% ipython --no-banner

In [1]: import numpy as np

In [2]: import numpy.linalg as la

In [3]: np.set_printoptions(suppress=True, linewidth=120)

In [4]: def rd(a):
   ...:     return np.round(a, 1) + 0
   ...: 

In [5]: rng = np.random.default_rng(1649)

In [6]: z = rng.integers(0, 3, 4)

In [7]: A = (z[:, None] == z) * -2 + np.eye(4)

In [8]: print(A)
[[-1.  0.  0. -2.]
 [ 0. -1. -2.  0.]
 [ 0. -2. -1.  0.]
 [-2.  0.  0. -1.]]

In [9]: w, vecs = la.eigh(A)

In [10]: vec = np.array([-2, 2, 3, 2])

In [11]: print(np.abs(A).sum(axis=1).max(), np.abs(w).max())
3.0 3.0

In [12]: print(vec @ A @ vec)
-29.0

In [13]: print(rd(vecs * np.abs(w) @ vecs.T))
[[2. 0. 0. 1.]
 [0. 2. 1. 0.]
 [0. 1. 2. 0.]
 [1. 0. 0. 2.]]

In [14]: print(rd(vecs * np.maximum(w, 0) @ vecs.T))
[[ 0.5  0.   0.  -0.5]
 [ 0.   0.5 -0.5  0. ]
 [ 0.  -0.5  0.5  0. ]
 [-0.5  0.   0.   0.5]]

In [15]: print(rd(la.eigvalsh(A[1:, 1:])))
[-3. -1.  1.]

In [16]: print(rd(vec @ A @ vec / (vec @ vec)), w[0], w[-1])
-1.4 -3.0 1.0

In [17]: print(A @ A)
[[5. 0. 0. 4.]
 [0. 5. 4. 0.]
 [0. 4. 5. 0.]
 [4. 0. 0. 5.]]

In [18]: print(np.allclose(A @ A.T, A.T @ A))
True

In [19]: print(rd(np.sort(np.abs(la.eigvals(A)))))
[1. 1. 3. 3.]

In [20]: w, vecs = la.eig(A)

In [21]: print(rd(np.sort(la.eigvals(A @ A))))
[1. 1. 9. 9.]

In [22]: print(rd(np.prod(w)))
9.0

In [23]: print(rd(A @ vecs[:, 0] - w[0] * vecs[:, 0]))
[0. 0. 0. 0.]

In [24]: proj = np.triu(np.array([[4, 3, -3, 3], [9, 7, -1, -5], [-5, -7, -5, -2], [-6, -4, -6, 6]]), 1) + np.eye(4)

In [25]: other = proj @ A @ la.inv(proj)

In [26]: print(la.matrix_rank(other))
4

In [27]: print(proj @ A - A @ proj)
[[ -6.   6.  -6.   0.]
 [ 10.   2.   0.  -4.]
 [  4.   0.  -2. -10.]
 [  0.   6.  -6.   6.]]

In [28]: print(np.trace(other), np.trace(A))
-4.0 -4.0

In [29]: t3 = np.stack([A, 2 * A, A[::-1]])

In [30]: print(rd(la.norm(t3, axis=(1, 2))))
[4.5 8.9 4.5]

In [31]: M = np.array([[0.7, -1.3, 0.0, 0.1, -0.4],
    ...:     [1.2, 0.5, -0.2, -2.0, 0.6],
    ...:     [-0.1, -0.1, -1.0, -0.7, 0.3],
    ...:     [0.8, -0.5, 1.2, 0.0, 1.3],
    ...:     [-0.6, 0.1, 1.9, -2.5, 1.3],
    ...:     [0.7, 0.0, -3.4, -0.6, -0.5],
    ...:     [1.1, 0.3, -0.1, 0.4, 1.1]])

In [32]: print(M)
[[ 0.7 -1.3  0.   0.1 -0.4]
 [ 1.2  0.5 -0.2 -2.   0.6]
 [-0.1 -0.1 -1.  -0.7  0.3]
 [ 0.8 -0.5  1.2  0.   1.3]
 [-0.6  0.1  1.9 -2.5  1.3]
 [ 0.7  0.  -3.4 -0.6 -0.5]
 [ 1.1  0.3 -0.1  0.4  1.1]]

In [33]: other = M / np.sqrt((M ** 2).mean(axis=1, keepdims=True))

In [34]: print(la.matrix_rank(M - M.mean(axis=1, keepdims=True)))
4

In [35]: print(la.matrix_rank(other) == la.matrix_rank(M))
True

In [36]: q, r_ = la.qr(M)

In [37]: print(rd(q.T @ q))
[[1. 0. 0. 0. 0.]
 [0. 1. 0. 0. 0.]
 [0. 0. 1. 0. 0.]
 [0. 0. 0. 1. 0.]
 [0. 0. 0. 0. 1.]]

In [38]: print(rd(q))
[[-0.3  0.8  0.  -0.1 -0.3]
 [-0.6 -0.4  0.2 -0.4 -0.5]
 [ 0.   0.1 -0.3 -0.3  0.5]
 [-0.4  0.3  0.4  0.   0.5]
 [ 0.3  0.   0.4 -0.7  0.3]
 [-0.3  0.  -0.7 -0.3  0.2]
 [-0.5 -0.3  0.2  0.3  0.4]]

In [39]: print(rd(abs(r_[0, 0])), rd(la.norm(M[:, 0])))
2.2 2.2

In [40]: print(rd(np.abs(np.diag(r_))))
[2.2 1.5 4.  3.2 1.3]

In [41]: proj = M @ la.solve(M.T @ M, M.T)

In [42]: print(rd(proj))
[[ 0.9  0.   0.   0.2 -0.1  0.1 -0.2]
 [ 0.   0.9 -0.2 -0.1  0.1  0.1  0.1]
 [ 0.  -0.2  0.4  0.1  0.2  0.4  0. ]
 [ 0.2 -0.1  0.1  0.6  0.1 -0.1  0.4]
 [-0.1  0.1  0.2  0.1  0.8 -0.1 -0.2]
 [ 0.1  0.1  0.4 -0.1 -0.1  0.8  0. ]
 [-0.2  0.1  0.   0.4 -0.2  0.   0.6]]

In [43]: print(np.allclose(proj @ proj, proj))
True

In [44]: print(rd(np.trace(proj)))
5.0

In [45]: other = np.c_[M[:, :2] @ np.array([[2, 6], [2, 4]]), np.array([2, 1, 3, 0, 2, 1, 1])]

In [46]: print(rd(other))
[[-1.2 -1.   2. ]
 [ 3.4  9.2  1. ]
 [-0.4 -1.   3. ]
 [ 0.6  2.8  0. ]
 [-1.  -3.2  2. ]
 [ 1.4  4.2  1. ]
 [ 2.8  7.8  1. ]]

In [47]: print(rd(la.norm(other - M @ la.lstsq(M, other)[0], axis=0)))
[0.  0.  2.2]

In [48]: print(la.matrix_rank(np.c_[M, other]))
6

In [49]: print(rd(la.lstsq(M, other[:, 0])[0]))
[2. 2. 0. 0. 0.]

In [50]: proj = other @ la.solve(other.T @ other, other.T)

In [51]: print(rd(np.diag(proj)))
[0.8 0.5 0.5 0.3 0.4 0.1 0.4]

In [52]: print(rd(la.eigvalsh(proj)))
[0. 0. 0. 0. 1. 1. 1.]

In [53]: print(rd(proj))
[[ 0.8 -0.1  0.2  0.3  0.   0.1  0. ]
 [-0.1  0.5  0.1  0.1  0.   0.2  0.4]
 [ 0.2  0.1  0.5 -0.1  0.4  0.1  0.1]
 [ 0.3  0.1 -0.1  0.3 -0.2  0.1  0.1]
 [ 0.   0.   0.4 -0.2  0.4  0.   0. ]
 [ 0.1  0.2  0.1  0.1  0.   0.1  0.2]
 [ 0.   0.4  0.1  0.1  0.   0.2  0.4]]

In [54]: print(rd((np.eye(7) - proj) @ other))
[[0. 0. 0.]
 [0. 0. 0.]
 [0. 0. 0.]
 [0. 0. 0.]
 [0. 0. 0.]
 [0. 0. 0.]
 [0. 0. 0.]]

In [55]: E = np.load("a.npy")

In [56]: print(E)
[[ 1  0  0  0  0]
 [ 0  1  0  0  0]
 [ 0  0  0  1 -2]
 [ 0  0 -3  3  0]
 [ 0  0  0 -3  2]]

In [57]: q, r_ = la.qr(E)

In [58]: print(rd(q))
[[ 1.   0.   0.   0.   0. ]
 [ 0.   1.   0.   0.   0. ]
 [ 0.   0.   0.  -0.3  0.9]
 [ 0.   0.   1.   0.   0. ]
 [ 0.   0.   0.   0.9  0.3]]

In [59]: print(rd(q.T @ q))
[[1. 0. 0. 0. 0.]
 [0. 1. 0. 0. 0.]
 [0. 0. 1. 0. 0.]
 [0. 0. 0. 1. 0.]
 [0. 0. 0. 0. 1.]]

In [60]: print(abs(r_[0, 0]), rd(la.norm(E[:, 0])))
1.0 1.0

In [61]: print(rd(q @ r_))
[[ 1.  0.  0.  0.  0.]
 [ 0.  1.  0.  0.  0.]
 [ 0.  0.  0.  1. -2.]
 [ 0.  0. -3.  3.  0.]
 [ 0.  0.  0. -3.  2.]]

In [62]: other = E[0, 0] * E[1:] - np.outer(E[1:, 0], E[0])

In [63]: print(other)
[[ 0  1  0  0  0]
 [ 0  0  0  1 -2]
 [ 0  0 -3  3  0]
 [ 0  0  0 -3  2]]

In [64]: print(la.matrix_rank(other), la.matrix_rank(E))
4 5

In [65]: print(np.flatnonzero(~other.round(6).any(axis=1)))
[]

In [66]: vec = np.array([1, 1, -2, 0, -2])

In [67]: target = E @ vec

In [68]: c, lr = np.zeros(5), 1 / la.norm(E, 2) ** 2

In [69]: for i in range(200):
    ...:     c -= lr * E.T @ (E @ c - target)
    ...:     if i % 50 == 0: print(i, round(la.norm(E @ c - target), 1))
    ...: 
0 2.3
50 0.6
100 0.2
150 0.1

In [70]: print(rd(c))
[ 1.  1. -2.  0. -2.]

In [71]: mat = np.arange(32).reshape(4, 8) + 5

In [72]: print(mat)
[[ 5  6  7  8  9 10 11 12]
 [13 14 15 16 17 18 19 20]
 [21 22 23 24 25 26 27 28]
 [29 30 31 32 33 34 35 36]]

In [73]: # looks like rank 2

In [74]: vec = np.array([-1, 2, -1, -4, -2, -4, 5, -5])

In [75]: print(np.sign((mat @ vec).round(6)))
[-1 -1 -1 -1]

In [76]: print((mat * vec).sum(axis=1))
[ -95 -175 -255 -335]

In [77]: print(mat * vec)
[[  -5   12   -7  -32  -18  -40   55  -60]
 [ -13   28  -15  -64  -34  -72   95 -100]
 [ -21   44  -23  -96  -50 -104  135 -140]
 [ -29   60  -31 -128  -66 -136  175 -180]]

In [78]: print(mat @ np.eye(8)[2])
[ 7. 15. 23. 31.]

In [79]: print((mat @ vec).argmax())
0

In [80]: print(mat @ np.ones(8))
[ 68. 132. 196. 260.]

In [81]: print(mat @ vec)
[ -95 -175 -255 -335]
